% python3 -q
>>> import numpy as np
>>> np.set_printoptions(suppress=True, linewidth=120)
>>> feats = np.array([[0.1, -1.1, -0.7, 0.3, -0.3, -0.2, 1.1, -0.7, -0.4, 0.2, 0.4],
...     [1.3, -0.4, 0.8, -0.5, 1.8, 0.3, 0.5, 1.3, -0.2, -0.4, -1.0],
...     [1.5, -0.4, 0.1, -1.3, 0.7, 0.9, -0.9, 0.3, -1.2, -0.6, -0.1],
...     [-0.7, -0.3, 0.2, -0.1, -2.6, -0.2, 0.6, -0.8, 1.5, -0.5, -1.4]])
>>> feats
array([[ 0.1, -1.1, -0.7,  0.3, -0.3, -0.2,  1.1, -0.7, -0.4,  0.2,  0.4],
       [ 1.3, -0.4,  0.8, -0.5,  1.8,  0.3,  0.5,  1.3, -0.2, -0.4, -1. ],
       [ 1.5, -0.4,  0.1, -1.3,  0.7,  0.9, -0.9,  0.3, -1.2, -0.6, -0.1],
       [-0.7, -0.3,  0.2, -0.1, -2.6, -0.2,  0.6, -0.8,  1.5, -0.5, -1.4]])
>>> def softmax(z):
...     e = np.exp(z - z.max(axis=-1, keepdims=True))
...     return e / e.sum(axis=-1, keepdims=True)
... 
>>> np.round(softmax(10 * feats[2]), 4) + 0
array([0.9972, 0.    , 0.    , 0.    , 0.0003, 0.0025, 0.    , 0.    , 0.    , 0.    , 0.    ])
>>> S = feats @ feats.T / np.sqrt(11)
>>> np.round(softmax(S)[2] @ feats, 4)
array([ 1.3598, -0.4281,  0.249 , -1.0095,  0.8984,  0.6836, -0.4333,  0.5021, -0.8712, -0.5133, -0.3295])
>>> np.round(softmax(S + np.triu(np.full(S.shape, -np.inf), 1)), 4)
array([[1.    , 0.    , 0.    , 0.    ],
       [0.0381, 0.9619, 0.    , 0.    ],
       [0.0426, 0.2624, 0.695 , 0.    ],
       [0.0257, 0.0047, 0.0045, 0.9651]])
>>> X = np.load("dump.npy")
>>> X.round(4)
array([[-0.14  , -0.1681, -0.6967, -0.1258,  0.108 , -0.0171],
       [ 0.2799, -0.3879, -0.1232, -0.0488, -0.3857, -0.5007],
       [-0.112 , -0.1544, -0.1002, -0.325 , -0.413 , -0.0749],
       [-0.3079, -0.3248, -0.1476, -0.3288,  0.0214,  0.0518],
       [ 0.028 ,  0.1135, -0.1475, -0.2441, -0.276 ,  0.4975],
       [-0.084 ,  0.5084, -0.5036, -0.0318,  0.0313,  0.111 ],
       [ 0.3079, -0.3493, -0.0706, -0.1623,  0.2801,  0.2081],
       [-0.252 , -0.1976,  0.1179, -0.0825,  0.5772,  0.0138],
       [ 0.6439, -0.0608, -0.0008, -0.3607,  0.2153,  0.2186],
       [-0.4479, -0.1433,  0.2044, -0.3554,  0.0519, -0.0254],
       [ 0.028 ,  0.4131,  0.3003, -0.6269, -0.0736, -0.1609],
       [-0.112 , -0.2543,  0.2034,  0.1576, -0.354 ,  0.6026]])
>>> # columns are unit length and at right angles
>>> D = np.linalg.norm(X[:, None] - X[None], axis=-1)
>>> D[11].round(4)
array([1.2232, 1.2405, 0.893 , 0.9205, 0.6756, 1.2281, 0.9594, 1.1408, 1.1792, 0.9733, 1.3234, 0.    ])
>>> np.round(np.linalg.norm(X, axis=1), 4)
array([0.749 , 0.8037, 0.5729, 0.5774, 0.6471, 0.7304, 0.6082, 0.6757, 0.8016, 0.6265, 0.8282, 0.7948])
>>> D.shape
(12, 12)
>>> print(np.flatnonzero(D[11] < D.mean() / 2))
[11]
>>> Ac = X - X.mean(axis=0)
>>> left, sv, Vt = np.linalg.svd(Ac, full_matrices=False)
>>> np.searchsorted(np.cumsum(sv ** 2) / (sv ** 2).sum(), 0.9) + 1
np.int64(5)
>>> np.linalg.matrix_rank(Ac)
np.int64(6)
>>> np.round(sv ** 2 / (sv ** 2).sum(), 4)
array([0.1914, 0.1914, 0.1914, 0.1914, 0.1914, 0.0431])
>>> sv.round(4)
array([1.    , 1.    , 1.    , 1.    , 1.    , 0.4747])
>>> np.round(np.linalg.norm(X, axis=0), 4)
array([1., 1., 1., 1., 1., 1.])
>>> round(float(np.linalg.norm(X[4], 1)), 4), round(float(np.linalg.norm(X[4], np.inf)), 4)
(1.3067, 0.4975)
>>> round(float(np.linalg.norm(X, 1)), 4), round(np.linalg.norm(X, np.inf), 4)
(3.0755, np.float64(1.7263))
>>> print(np.round(np.linalg.norm(X, axis=1), 4))
[0.749  0.8037 0.5729 0.5774 0.6471 0.7304 0.6082 0.6757 0.8016 0.6265 0.8282 0.7948]
>>> round(float(np.linalg.norm(X[4] - X[0])), 4)
0.914
>>> M = np.load("block7.npy")
>>> M
array([[ 10.516 ,   2.1342,  -2.0952,  -8.0614],
       [  1.9111,   4.873 ,   1.6293,  -2.6688],
       [  9.342 ,   4.0922,   0.0662,  -8.7897],
       [  2.7993,   5.0562,   0.8032,  -3.591 ],
       [ 10.8307,   2.1205,  -3.1811,  -8.6125],
       [  2.0519,   5.6308,   0.7762,  -2.8564],
       [ 10.8139,   2.9699,  -2.2048,  -8.0829],
       [ 11.7546,   0.2998,  -1.6618, -10.307 ],
       [  2.0442,   5.2481,   0.6866,  -3.219 ],
       [ 11.2466,   1.5104,   0.361 ,  -8.4056],
       [  2.201 ,   4.9476,   0.0498,  -2.5848],
       [  2.2808,   3.1951,  -1.2463,  -2.3224]])
>>> vec = np.array([3, 2, -3, 1])
>>> rhs = M @ vec
>>> np.round(np.linalg.solve(M.T @ M, M.T @ rhs), 4)
array([ 3.,  2., -3.,  1.])
>>> np.round(np.linalg.pinv(M) @ M, 4) + 0
array([[1., 0., 0., 0.],
       [0., 1., 0., 0.],
       [0., 0., 1., 0.],
       [0., 0., 0., 1.]])
>>> rng = np.random.default_rng(94)
>>> rhs = rhs + 0.05 * rng.normal(size=12)
>>> print(rhs.round(4))
[34.0912  7.9483 27.1889 12.5186 37.6769 12.2259 36.939  30.5331 11.3234 27.2158 13.6711 14.6678]
>>> beta, *_ = np.linalg.lstsq(M, rhs)
>>> print(beta.round(4))
[ 3.0005  2.0005 -3.0136  1.0033]
>>> np.round(np.linalg.norm(rhs - M @ beta), 4)
np.float64(0.1208)
>>> gram = np.cov(X, rowvar=False)
>>> print(np.round(np.median(X, axis=0), 4))
[-0.098  -0.1612 -0.0854 -0.2032  0.0264  0.0328]
>>> np.round(np.corrcoef(X[:, 1], X[:, 5])[0, 1], 4)
np.float64(0.084)
>>> gram.shape
(6, 6)
>>> np.argwhere(np.triu(np.abs(np.corrcoef(X.T)) > 0.8, 1))
array([], shape=(0, 2), dtype=int64)
>>> Ac = M - M.mean(axis=0)
>>> V = np.linalg.svd(Ac)[2][:1]
>>> Y = Ac - Ac @ V.T @ V
>>> np.round(np.diag(V.T @ V), 4)
array([0.6113, 0.0684, 0.0336, 0.2866])
>>> print(np.round(np.cov(Ac @ V.T, rowvar=False), 4))
32.9191
>>> np.round(Y.std(axis=0), 4)
array([0.2902, 0.8122, 1.0408, 0.4946])
>>> np.round((Ac @ V.T).std(axis=0), 4)
array([5.4933])
>>> Y = M / np.sqrt((M ** 2).mean(axis=1, keepdims=True))
>>> np.linalg.matrix_rank(Y) == np.linalg.matrix_rank(M)
np.True_
>>> mat = np.loadtxt("w.csv", delimiter=",")
>>> mat
array([[0., 4., 0., 0., 0., 0., 0., 0., 0., 0., 0., 0.],
       [4., 1., 4., 0., 0., 0., 0., 0., 0., 0., 0., 0.],
       [0., 4., 3., 4., 0., 0., 0., 0., 0., 0., 0., 0.],
       [0., 0., 4., 5., 4., 0., 0., 0., 0., 0., 0., 0.],
       [0., 0., 0., 4., 5., 4., 0., 0., 0., 0., 0., 0.],
       [0., 0., 0., 0., 4., 3., 4., 0., 0., 0., 0., 0.],
       [0., 0., 0., 0., 0., 4., 3., 4., 0., 0., 0., 0.],
       [0., 0., 0., 0., 0., 0., 4., 5., 4., 0., 0., 0.],
       [0., 0., 0., 0., 0., 0., 0., 4., 5., 4., 0., 0.],
       [0., 0., 0., 0., 0., 0., 0., 0., 4., 2., 4., 0.],
       [0., 0., 0., 0., 0., 0., 0., 0., 0., 4., 1., 4.],
       [0., 0., 0., 0., 0., 0., 0., 0., 0., 0., 4., 0.]])
>>> D = np.linalg.norm(M[:, None] - M[None], axis=-1)
>>> (D + 1e9 * np.eye(12)).round(6).argmin(axis=1)
array([ 6,  8,  6,  8,  0,  8,  0,  4,  5,  0,  8, 10])
>>> D[:5, :5].round(4)
array([[ 0.    , 11.1578,  3.2271,  9.822 ,  1.2578],
       [11.1578,  0.    ,  9.7845,  1.5347, 12.0666],
       [ 3.2271,  9.7845,  0.    ,  8.4443,  4.0841],
       [ 9.822 ,  1.5347,  8.4443,  0.    , 10.687 ],
       [ 1.2578, 12.0666,  4.0841, 10.687 ,  0.    ]])
>>> np.unravel_index(D.round(6).argmax(), D.shape)
(np.int64(1), np.int64(7))
>>> D[9].round(4)
array([ 2.6598, 11.5316,  3.2446, 10.3588,  3.6242, 11.5103,  3.0008,  3.0709, 11.2099,  0.    , 11.2967, 11.0821])
>>> np.round(np.linalg.norm(M, axis=1), 4)
array([13.5837,  6.0972, 13.4641,  6.8514, 14.356 ,  6.6841, 13.9984, 15.7244,  6.5234, 14.1263,  6.0006,  4.7284])
